$ ipython --no-banner

In [1]: import numpy as np

In [2]: import numpy.linalg as la

In [3]: np.set_printoptions(suppress=True, linewidth=160)

In [4]: m1 = np.array([[1, -2, 4, -8], [1, -1, 1, -1], [1, 0, 0, 0]])

In [5]: m1
Out[5]: 
array([[ 1, -2,  4, -8],
       [ 1, -1,  1, -1],
       [ 1,  0,  0,  0]])

In [6]: # row 0 dominates

In [7]: def softmax(z):
   ...:     e = np.exp(z - z.max(axis=-1, keepdims=True))
   ...:     return e / e.sum(axis=-1, keepdims=True)
   ...: 

In [8]: np.round(softmax(m1[0] + -3), 1) + 0
Out[8]: array([0., 0., 1., 0.])

In [9]: print(np.round(softmax(m1[0]), 1) + 0)
[0. 0. 1. 0.]

In [10]: S = m1 @ m1.T / np.sqrt(4)

In [11]: np.round(softmax(S + np.triu(np.full(S.shape, -np.inf), 1)), 1) + 0
Out[11]: 
array([[1. , 0. , 0. ],
       [1. , 0. , 0. ],
       [0.3, 0.3, 0.3]])

In [12]: np.round(softmax(S)[0] @ m1, 1)
Out[12]: array([ 1., -2.,  4., -8.])

In [13]: blk = np.stack([m1, 5 * m1, m1[::-1]])

In [14]: print(np.einsum("bij,cij->bc", blk, blk))
[[  90  450    6]
 [ 450 2250   30]
 [   6   30   90]]

In [15]: print(la.matrix_rank(blk.reshape(3, -1)))
2

In [16]: blk.sum(axis=0)
Out[16]: 
array([[  7, -12,  24, -48],
       [  7,  -7,   7,  -7],
       [  7,  -2,   4,  -8]])

In [17]: np.round(la.norm(blk, axis=(1, 2)), 1)
Out[17]: array([ 9.5, 47.4,  9.5])

In [18]: (blk @ m1.T).shape
Out[18]: (3, 3, 3)

In [19]: Y = np.array([[1, 0, -1], [2, 3, -3], [-3, 2, 0]])

In [20]: M = np.triu(Y, 1)

In [21]: M
Out[21]: 
array([[ 0,  0, -1],
       [ 0,  0, -3],
       [ 0,  0,  0]])

In [22]: # column 2 dominates

In [23]: U, sigma, vt = la.svd(M)

In [24]: sigma.round(1)
Out[24]: array([3.2, 0. , 0. ])

In [25]: np.argmax(sigma[:-1] / (sigma[1:] + 1e-6)) + 1
Out[25]: np.int64(1)

In [26]: Y = U[:, :1] @ np.diag(sigma[:1]) @ vt[:1]

In [27]: la.matrix_rank(Y)
Out[27]: np.int64(1)

In [28]: print(round(la.norm(M - Y, 2), 1), sigma[1])
0.0 0.0

In [29]: print(round(float(la.det(M[::-1])), 1))
0.0

In [30]: np.kron(np.eye(2, dtype=int), M)
Out[30]: 
array([[ 0,  0, -1,  0,  0,  0],
       [ 0,  0, -3,  0,  0,  0],
       [ 0,  0,  0,  0,  0,  0],
       [ 0,  0,  0,  0,  0, -1],
       [ 0,  0,  0,  0,  0, -3],
       [ 0,  0,  0,  0,  0,  0]])

In [31]: np.poly(M)
Out[31]: array([1., 0., 0., 0.])

In [32]: np.einsum("ij,ji->", M, M)
Out[32]: np.int64(0)

In [33]: np.round(la.eigvals(M).sum().real, 1)
Out[33]: np.float64(0.0)

In [34]: np.einsum("ii->", M)
Out[34]: np.int64(0)
